$ ipython --no-banner

In [1]: import numpy as np

In [2]: from numpy import linalg as LA

In [3]: np.set_printoptions(precision=1, suppress=True, linewidth=160)

In [4]: def tidy(a):
   ...:     return np.round(a, 1) + 0
   ...: 

In [5]: J = np.loadtxt("sample2.csv", delimiter=",")

In [6]: print(J)
[[ 0.7 -0.8  0.7  1.1  1.   0.  -1.3  2.   0.9 -1.8 -0.8]
 [-1.8 -0.1 -1.7 -0.4 -0.1 -0.1 -1.4  0.5  0.5  0.  -0.6]
 [-0.7  0.  -0.2  1.   0.4 -1.2  0.   0.6 -1.1  1.   0.1]
 [-0.5 -0.1 -1.2  0.3 -0.9 -1.  -0.5  0.2  0.2 -0.9 -0.4]
 [-0.7  0.  -0.4 -1.2  0.1  0.7 -1.2 -0.2 -0.7 -0.2 -1.4]
 [-0.5  0.3 -0.4 -1.2  0.7 -0.8 -0.1 -1.2 -0.4 -1.2  0.1]
 [-0.5  1.2  1.6  1.3  0.3 -0.5  0.6 -0.9  1.  -1.3  0.5]
 [-0.9 -1.5  0.  -1.5  0.1  0.8  2.2  1.  -0.7  1.4  0.6]
 [ 0.8  0.1  0.   1.   1.8 -1.  -1.2  1.  -1.1 -0.4 -0.6]
 [ 0.1  0.9 -1.1 -0.7 -0.6  1.1  0.9 -0.4  0.5  0.  -0.8]
 [ 0.   1.   1.1 -0.6  1.2 -1.3  0.7  1.2 -1.9  0.9 -1.1]]

In [7]: vec = np.array([0, 1, -1, -1, 2, -1, -1, -1, 0, -1, 2])

In [8]: y = J @ vec

In [9]: beta, lr = np.zeros(11), 1 / LA.norm(J, 2) ** 2

In [10]: for i in range(15):
    ...:     beta -= lr * J.T @ (J @ beta - y)
    ...:     if i % 5 == 0: print(i, round(LA.norm(J @ beta - y), 1))
    ...: 
0 5.7
5 2.5
10 1.6

In [11]: print(tidy(LA.cond(J)))
112.0

In [12]: print(tidy(beta))
[-0.2  0.3 -0.6 -0.5  1.5 -1.1 -0.7 -1.5 -0.3 -1.1  1. ]

In [13]: blk = np.stack([J, 5 * J, J[::-1]])

In [14]: print(LA.matrix_rank(blk))
[11 11 11]

In [15]: print(tidy(LA.norm(blk, axis=(1, 2))))
[10.  50.2 10. ]

In [16]: vec = np.array([-1, 1, 1, 2, -2, 2, 0, 0, 1, -2, 2])

In [17]: print(tidy(J @ (2 * vec)))
[  4.6  -3.   -7.2   1.6  -8.   -5.6  17.8  -9.  -11.6   1.2 -20. ]

In [18]: print(tidy((J * vec).sum(axis=1)))
[  2.3  -1.5  -3.6   0.8  -4.   -2.8   8.9  -4.5  -5.8   0.6 -10. ]

In [19]: print(tidy(np.einsum("ij,j->i", J, vec)))
[  2.3  -1.5  -3.6   0.8  -4.   -2.8   8.9  -4.5  -5.8   0.6 -10. ]

In [20]: print(J * vec)
[[-0.7 -0.8  0.7  2.2 -2.   0.  -0.   0.   0.9  3.6 -1.6]
 [ 1.8 -0.1 -1.7 -0.8  0.2 -0.2 -0.   0.   0.5 -0.  -1.2]
 [ 0.7  0.  -0.2  2.  -0.8 -2.4  0.   0.  -1.1 -2.   0.2]
 [ 0.5 -0.1 -1.2  0.6  1.8 -2.  -0.   0.   0.2  1.8 -0.8]
 [ 0.7  0.  -0.4 -2.4 -0.2  1.4 -0.  -0.  -0.7  0.4 -2.8]
 [ 0.5  0.3 -0.4 -2.4 -1.4 -1.6 -0.  -0.  -0.4  2.4  0.2]
 [ 0.5  1.2  1.6  2.6 -0.6 -1.   0.  -0.   1.   2.6  1. ]
 [ 0.9 -1.5  0.  -3.  -0.2  1.6  0.   0.  -0.7 -2.8  1.2]
 [-0.8  0.1  0.   2.  -3.6 -2.  -0.   0.  -1.1  0.8 -1.2]
 [-0.1  0.9 -1.1 -1.4  1.2  2.2  0.  -0.   0.5 -0.  -1.6]
 [-0.   1.   1.1 -1.2 -2.4 -2.6  0.   0.  -1.9 -1.8 -2.2]]
